$ python -q
>>> import numpy as np
>>> from numpy import linalg as LA
>>> np.set_printoptions(suppress=True, linewidth=120)
>>> tidy = lambda a: np.round(a, 1) + 0
>>> F = np.load("x.npy")
>>> F
array([[0.1, 0. , 0. , 1. , 0. , 2. ],
       [2. , 1.1, 1. , 2. , 1. , 0. ],
       [0. , 2. , 0.1, 1. , 1. , 1. ],
       [2. , 0. , 1. , 2.1, 1. , 2. ],
       [1. , 0. , 2. , 0. , 1.1, 0. ],
       [0. , 0. , 0. , 1. , 0. , 2.1]])
>>> left, sig, Vh = LA.svd(F)
>>> print(tidy(sig))
[5.7 3.1 2.2 1.5 0.3 0. ]
>>> out = left[:, :5] @ np.diag(sig[:5]) @ Vh[:5]
>>> tidy(out)
array([[0.1, 0. , 0. , 1. , 0. , 2. ],
       [2. , 1.1, 1. , 2. , 1. , 0. ],
       [0. , 2. , 0.1, 1. , 1. , 1. ],
       [2. , 0. , 1. , 2.1, 1. , 2. ],
       [1. , 0. , 2. , 0. , 1.1, 0. ],
       [0. , 0. , 0. , 1. , 0. , 2.1]])
>>> LA.matrix_rank(out)
np.int64(5)
>>> theta = np.radians(94)
>>> r_ = np.eye(6)
>>> r_[1, 1] = r_[2, 2] = np.cos(theta)
>>> r_[1, 2], r_[2, 1] = -np.sin(theta), np.sin(theta)
>>> tidy(r_)
array([[ 1. ,  0. ,  0. ,  0. ,  0. ,  0. ],
       [ 0. , -0.1, -1. ,  0. ,  0. ,  0. ],
       [ 0. ,  1. , -0.1,  0. ,  0. ,  0. ],
       [ 0. ,  0. ,  0. ,  1. ,  0. ,  0. ],
       [ 0. ,  0. ,  0. ,  0. ,  1. ,  0. ],
       [ 0. ,  0. ,  0. ,  0. ,  0. ,  1. ]])
>>> out = F @ r_.T
>>> np.allclose(LA.norm(F, axis=1), LA.norm(out, axis=1))
True
>>> tidy(out)
array([[ 0.1,  0. ,  0. ,  1. ,  0. ,  2. ],
       [ 2. , -1.1,  1. ,  2. ,  1. ,  0. ],
       [ 0. , -0.2,  2. ,  1. ,  1. ,  1. ],
       [ 2. , -1. , -0.1,  2.1,  1. ,  2. ],
       [ 1. , -2. , -0.1,  0. ,  1.1,  0. ],
       [ 0. ,  0. ,  0. ,  1. ,  0. ,  2.1]])
>>> tidy(LA.det(r_)), tidy(np.trace(r_))
(np.float64(1.0), np.float64(3.9))
>>> tidy(LA.svd(F, compute_uv=False)), tidy(LA.svd(out, compute_uv=False))
(array([5.7, 3.1, 2.2, 1.5, 0.3, 0. ]), array([5.7, 3.1, 2.2, 1.5, 0.3, 0. ]))
>>> tidy(np.abs(out - F).max(axis=0))
array([0. , 2.2, 2.1, 0. , 0. , 0. ])
>>> out = F / LA.norm(F, axis=1, keepdims=True)
>>> G = out @ out.T
>>> tidy(G)
array([[1. , 0.3, 0.5, 0.7, 0. , 1. ],
       [0.3, 1. , 0.6, 0.8, 0.6, 0.3],
       [0.5, 0.6, 1. , 0.5, 0.2, 0.5],
       [0.7, 0.8, 0.5, 1. , 0.5, 0.7],
       [0. , 0.6, 0.2, 0.5, 1. , 0. ],
       [1. , 0.3, 0.5, 0.7, 0. , 1. ]])
>>> out = F / np.sqrt((F ** 2).mean(axis=1, keepdims=True))
>>> LA.matrix_rank(F - F.mean(axis=1, keepdims=True))
np.int64(5)
>>> print(tidy(LA.norm(out, axis=1)))
[2.4 2.4 2.4 2.4 2.4 2.4]
